>>> import numpy as np
>>> from numpy import linalg as LA
>>> np.set_printoptions(precision=2, suppress=True, linewidth=120)
>>> u = np.array([1, 2, 4, 5, 2, 1, 0, 3])
>>> r1 = np.array([3, 3, 0, 3, 2, 1, 0, 2, 3, 3, 3])
>>> X = np.outer(u, r1)
>>> X
array([[ 3,  3,  0,  3,  2,  1,  0,  2,  3,  3,  3],
       [ 6,  6,  0,  6,  4,  2,  0,  4,  6,  6,  6],
       [12, 12,  0, 12,  8,  4,  0,  8, 12, 12, 12],
       [15, 15,  0, 15, 10,  5,  0, 10, 15, 15, 15],
       [ 6,  6,  0,  6,  4,  2,  0,  4,  6,  6,  6],
       [ 3,  3,  0,  3,  2,  1,  0,  2,  3,  3,  3],
       [ 0,  0,  0,  0,  0,  0,  0,  0,  0,  0,  0],
       [ 9,  9,  0,  9,  6,  3,  0,  6,  9,  9,  9]])
>>> U, sigma, VT = LA.svd(X)
>>> np.argmax(sigma[:-1] / (sigma[1:] + 1e-6)) + 1
np.int64(1)
>>> out = U[:, :1] @ np.diag(sigma[:1]) @ VT[:1]
>>> LA.matrix_rank(out)
np.int64(1)
>>> round(float(LA.norm(X - out) / LA.norm(X)), 2)
0.0
>>> np.round(LA.norm(X - out, 2), 2), round(float(sigma[1]), 2)
(np.float64(0.0), 0.0)
>>> [round(float(x), 2) for x in LA.svd(X, compute_uv=False)[:3]]
[61.48, 0.0, 0.0]
>>> U, sigma, VT = LA.svd(X)
>>> evecs = VT[:(sigma > 1e-8).sum()]
>>> rng = np.random.default_rng(8746)
>>> x = X[2] + -1 * X[4] + rng.integers(2) * np.eye(11)[10]
>>> x
array([6., 6., 0., 6., 4., 2., 0., 4., 6., 6., 6.])
>>> LA.matrix_rank(np.vstack([X, x]))
np.int64(1)
>>> ang = np.radians(2)
>>> Rm = np.eye(11)
>>> Rm[9, 9] = Rm[6, 6] = np.cos(ang)
>>> Rm[9, 6], Rm[6, 9] = -np.sin(ang), np.sin(ang)
>>> Rm
array([[ 1.  ,  0.  ,  0.  ,  0.  ,  0.  ,  0.  ,  0.  ,  0.  ,  0.  ,  0.  ,  0.  ],
       [ 0.  ,  1.  ,  0.  ,  0.  ,  0.  ,  0.  ,  0.  ,  0.  ,  0.  ,  0.  ,  0.  ],
       [ 0.  ,  0.  ,  1.  ,  0.  ,  0.  ,  0.  ,  0.  ,  0.  ,  0.  ,  0.  ,  0.  ],
       [ 0.  ,  0.  ,  0.  ,  1.  ,  0.  ,  0.  ,  0.  ,  0.  ,  0.  ,  0.  ,  0.  ],
       [ 0.  ,  0.  ,  0.  ,  0.  ,  1.  ,  0.  ,  0.  ,  0.  ,  0.  ,  0.  ,  0.  ],
       [ 0.  ,  0.  ,  0.  ,  0.  ,  0.  ,  1.  ,  0.  ,  0.  ,  0.  ,  0.  ,  0.  ],
       [ 0.  ,  0.  ,  0.  ,  0.  ,  0.  ,  0.  ,  1.  ,  0.  ,  0.  ,  0.03,  0.  ],
       [ 0.  ,  0.  ,  0.  ,  0.  ,  0.  ,  0.  ,  0.  ,  1.  ,  0.  ,  0.  ,  0.  ],
       [ 0.  ,  0.  ,  0.  ,  0.  ,  0.  ,  0.  ,  0.  ,  0.  ,  1.  ,  0.  ,  0.  ],
       [ 0.  ,  0.  ,  0.  ,  0.  ,  0.  ,  0.  , -0.03,  0.  ,  0.  ,  1.  ,  0.  ],
       [ 0.  ,  0.  ,  0.  ,  0.  ,  0.  ,  0.  ,  0.  ,  0.  ,  0.  ,  0.  ,  1.  ]])
>>> out = X @ Rm.T
>>> out
array([[ 3.  ,  3.  ,  0.  ,  3.  ,  2.  ,  1.  ,  0.1 ,  2.  ,  3.  ,  3.  ,  3.  ],
       [ 6.  ,  6.  ,  0.  ,  6.  ,  4.  ,  2.  ,  0.21,  4.  ,  6.  ,  6.  ,  6.  ],
       [12.  , 12.  ,  0.  , 12.  ,  8.  ,  4.  ,  0.42,  8.  , 12.  , 11.99, 12.  ],
       [15.  , 15.  ,  0.  , 15.  , 10.  ,  5.  ,  0.52, 10.  , 15.  , 14.99, 15.  ],
       [ 6.  ,  6.  ,  0.  ,  6.  ,  4.  ,  2.  ,  0.21,  4.  ,  6.  ,  6.  ,  6.  ],
       [ 3.  ,  3.  ,  0.  ,  3.  ,  2.  ,  1.  ,  0.1 ,  2.  ,  3.  ,  3.  ,  3.  ],
       [ 0.  ,  0.  ,  0.  ,  0.  ,  0.  ,  0.  ,  0.  ,  0.  ,  0.  ,  0.  ,  0.  ],
       [ 9.  ,  9.  ,  0.  ,  9.  ,  6.  ,  3.  ,  0.31,  6.  ,  9.  ,  8.99,  9.  ]])
>>> np.abs(out - X).max(axis=0)
array([0.  , 0.  , 0.  , 0.  , 0.  , 0.  , 0.52, 0.  , 0.  , 0.01, 0.  ])
>>> np.round(LA.svd(X, compute_uv=False), 2) + 0, np.round(LA.svd(out, compute_uv=False), 2) + 0
(array([61.48,  0.  ,  0.  ,  0.  ,  0.  ,  0.  ,  0.  ,  0.  ]), array([61.48,  0.  ,  0.  ,  0.  ,  0.  ,  0.  ,  0.  ,  0.  ]))
